$ python -q
>>> import numpy as np
>>> import numpy.linalg as la
>>> np.set_printoptions(suppress=True, linewidth=160)
>>> rng = np.random.default_rng(98)
>>> A = (rng.random((7, 7)) < 0.3) + np.eye(7)
>>> A /= A.sum(axis=1, keepdims=True)
>>> A.round(1)
array([[0.2, 0. , 0.2, 0.2, 0.2, 0. , 0.2],
       [0.2, 0.3, 0. , 0.2, 0.2, 0.2, 0. ],
       [0. , 0. , 0.2, 0. , 0.2, 0.2, 0.2],
       [0.3, 0. , 0. , 0.3, 0. , 0.3, 0. ],
       [0. , 0. , 0.2, 0. , 0.2, 0.2, 0.2],
       [0. , 0.3, 0.3, 0. , 0. , 0.3, 0. ],
       [0. , 0.2, 0. , 0.2, 0. , 0. , 0.5]])
>>> # row-stochastic, so 1 is an eigenvalue
>>> np.round(A @ la.pinv(A) @ A, 1) + 0
array([[0.2, 0. , 0.2, 0.2, 0.2, 0. , 0.2],
       [0.2, 0.3, 0. , 0.2, 0.2, 0.2, 0. ],
       [0. , 0. , 0.2, 0. , 0.2, 0.2, 0.2],
       [0.3, 0. , 0. , 0.3, 0. , 0.3, 0. ],
       [0. , 0. , 0.2, 0. , 0.2, 0.2, 0.2],
       [0. , 0.3, 0.3, 0. , 0. , 0.3, 0. ],
       [0. , 0.3, 0. , 0.2, 0. , 0. , 0.5]])
>>> np.allclose(A[:-1].T @ la.lstsq(A[:-1].T, A[-1])[0], A[-1])
False
>>> round(float(np.trace(la.pinv(A) @ A)), 1)
6.0
>>> np.abs(np.diag(la.qr(A)[1])) > 1e-9
array([ True,  True,  True,  True,  True,  True, False])
>>> np.unique(A.round(6), axis=0).shape
(6, 7)
>>> rk = la.matrix_rank(A)
>>> rk
np.int64(6)
>>> ns = la.svd(A)[2][rk:].T
>>> np.round(A @ ns, 1) + 0
array([[0.],
       [0.],
       [0.],
       [0.],
       [0.],
       [0.],
       [0.]])
>>> [int(la.matrix_rank(A[:i])) for i in range(1, len(A) + 1)]
[1, 2, 3, 4, 4, 5, 6]
>>> la.matrix_rank(A.T @ A), la.matrix_rank(A @ A.T)
(np.int64(6), np.int64(6))
>>> [int(la.matrix_rank(np.delete(A, i, axis=0))) for i in range(7)]
[5, 5, 6, 5, 6, 5, 5]
>>> np.round(ns[:, 0] / ns[np.abs(ns[:, 0]).round(6).argmax(), 0], 1) + 0
array([ 1. ,  0.1, -0.1, -1. , -0.3,  0. ,  0.4])
>>> la.matrix_rank(A, rtol=0.1)
np.int64(6)
>>> round(la.norm(A, 2) / la.norm(A), 1)
np.float64(0.7)
>>> la.cond(A) > 100
np.True_
>>> J = np.load("dump.npy")
>>> J
array([[1, 0, 0, 0, 0, 0, 0, 0],
       [1, 1, 0, 0, 0, 0, 0, 0],
       [0, 0, 0, 0, 0, 0, 0, 0],
       [2, 1, 8, 8, 0, 0, 0, 0],
       [4, 1, 3, 2, 0, 0, 0, 0],
       [9, 2, 5, 8, 9, 1, 0, 0],
       [5, 3, 6, 8, 3, 3, 7, 0],
       [9, 8, 5, 4, 2, 6, 8, 4]])
>>> # rows and columns are dependent
>>> U, s, VT = la.svd(J)
>>> s.round(1) + 0
array([26.9, 10.9,  7.9,  4.4,  1.9,  0.7,  0.2,  0. ])
>>> other = U[:, :7] @ np.diag(s[:7]) @ VT[:7]
>>> round(float(la.norm(J - other) / la.norm(J)), 1)
0.0
>>> np.round(la.norm(J - other, 2), 1), np.round(s[7], 1)
(np.float64(0.0), np.float64(0.0))
>>> la.matrix_rank(other)
np.int64(7)
>>> np.round(np.abs(J - other).max(), 1)
np.float64(0.0)
